$ python -q
>>> import numpy as np
>>> import numpy.linalg as la
>>> np.set_printoptions(precision=1, suppress=True, linewidth=120)
>>> def rnd(a):
...     return np.round(a, 1) + 0
... 
>>> K = np.loadtxt("dump.csv", delimiter=",")
>>> print(K)
[[ 0.5  0.  -1.1]
 [ 0.8 -0.1  0.4]
 [-0.6 -2.1 -0.7]
 [ 1.2 -1.2  1. ]
 [-0.4 -0.9 -1.1]
 [-0.3  0.4 -1. ]
 [-0.5  0.4  0.1]
 [ 2.4 -1.1 -0.4]
 [-1.6  0.5 -0.5]
 [ 0.   1.7  1.2]
 [-0.2  0.7 -1. ]
 [-0.2  0.4 -0.1]
 [ 0.8  0.3  2.8]
 [-1.2 -0.3  0.8]
 [ 0.  -0.7 -1.4]
 [-0.5  0.1 -0.6]
 [-0.2 -1.5 -1.1]
 [ 2.   0.3  0.2]
 [ 0.7 -0.2 -1.8]
 [ 0.2 -1.5 -1.4]
 [ 1.5  0.1 -0.1]
 [-0.5 -0.1  1. ]
 [-6.  10.  -7. ]
 [ 2.5  1.2 -0.7]]
>>> cent = K[[2, 18]].astype(float)
>>> for _ in range(7):
...     labels = la.norm(K[:, None] - cent, axis=-1).argmin(axis=1)
...     cent = np.array([K[labels == j].mean(axis=0) for j in range(2)])
... 
>>> print(labels)
[0 0 0 0 0 0 0 0 0 0 0 0 0 0 0 0 0 0 0 0 0 0 1 0]
>>> print(np.bincount(labels))
[23  1]
>>> d = la.norm(K[:, None] - K[None], axis=-1)
>>> print(rnd(la.norm(K - K.mean(axis=0), axis=1)))
[ 0.8  1.3  2.5  2.4  1.4  0.6  0.8  2.8  1.6  2.2  0.7  0.5  3.4  1.9  1.3  0.5  1.9  2.1  1.5  2.   1.6  1.6 13.1
  2.7]
>>> print((d + 1e9 * np.eye(24)).round(6).argmin(axis=1))
[18 20 16  1 14 10 11 20 15  6  5  6 21 21  4  5 19 20  0 16 17 13  8 17]
>>> print(np.unravel_index(d.round(6).argmax(), d.shape))
(np.int64(3), np.int64(22))
>>> print(la.matrix_rank(d ** 2))
5
>>> print(rnd(la.norm(K, axis=1)))
[ 1.2  0.9  2.3  2.   1.5  1.1  0.6  2.7  1.7  2.1  1.2  0.5  2.9  1.5  1.6  0.8  1.9  2.   1.9  2.1  1.5  1.1 13.6
  2.9]
>>> Xc = K - K.mean(axis=0)
>>> evecs = la.svd(Xc)[2][:1]
>>> Y = Xc - Xc @ evecs.T @ evecs
>>> print(rnd(np.diag(evecs.T @ evecs)))
[0.2 0.5 0.2]
